$ python -q
>>> import numpy as np
>>> np.set_printoptions(suppress=True, linewidth=160)
>>> A = np.load("out9.npy")
>>> print(A)
[[ 1  1  1  1 -1 -1 -1 -1]
 [ 1  1  1  1  1  1  1  1]
 [ 1 -1 -1  1  1 -1 -1  1]
 [ 1  1 -1 -1  1  1 -1 -1]
 [ 1 -1 -1  1 -1  1  1 -1]
 [ 1 -1  1 -1  1 -1  1 -1]
 [ 1 -1  1 -1 -1  1 -1  1]
 [ 1  1 -1 -1 -1 -1  1  1]]
>>> f, g = A[2], A[7]
>>> print(f @ g)
0
>>> print(f @ f)
8
>>> pr = (f @ g) / (f @ f) * f
>>> print((g - pr) @ f)
0.0
>>> print(g - pr)
[ 1.  1. -1. -1. -1. -1.  1.  1.]
>>> print(np.round(np.linalg.norm(f + g) ** 2 + np.linalg.norm(f - g) ** 2, 2))
32.0
>>> print(pr)
[ 0. -0. -0.  0.  0. -0. -0.  0.]
>>> f = np.array([3, 3, 3, 0, 0, 3, -3, -2])
>>> B = A + np.outer(f, np.eye(8)[2])
>>> print(B)
[[ 1.  1.  4.  1. -1. -1. -1. -1.]
 [ 1.  1.  4.  1.  1.  1.  1.  1.]
 [ 1. -1.  2.  1.  1. -1. -1.  1.]
 [ 1.  1. -1. -1.  1.  1. -1. -1.]
 [ 1. -1. -1.  1. -1.  1.  1. -1.]
 [ 1. -1.  4. -1.  1. -1.  1. -1.]
 [ 1. -1. -2. -1. -1.  1. -1.  1.]
 [ 1.  1. -3. -1. -1. -1.  1.  1.]]
>>> gram = A.T @ A
>>> print(np.diag(gram))
[8 8 8 8 8 8 8 8]
>>> print((A @ A.T).shape)
(8, 8)
>>> print(np.linalg.matrix_rank(gram))
8
>>> x0 = np.array([1, -3, 3, 3, -2, -3, -1, 2])
>>> print((A * x0).sum(axis=1))
[  8   0   8 -14   0   2   6  -2]
>>> print(np.linalg.norm(A @ x0) <= np.linalg.norm(A, 2) * np.linalg.norm(x0) + 1e-9)
True
>>> print(np.sign((A @ x0).round(6)))
[ 1  0  1 -1  0  1  1 -1]
>>> print(A @ x0)
[  8   0   8 -14   0   2   6  -2]
>>> print(np.einsum("ij,j->i", A, x0))
[  8   0   8 -14   0   2   6  -2]
>>> print(A @ (2 * x0))
[ 16   0  16 -28   0   4  12  -4]
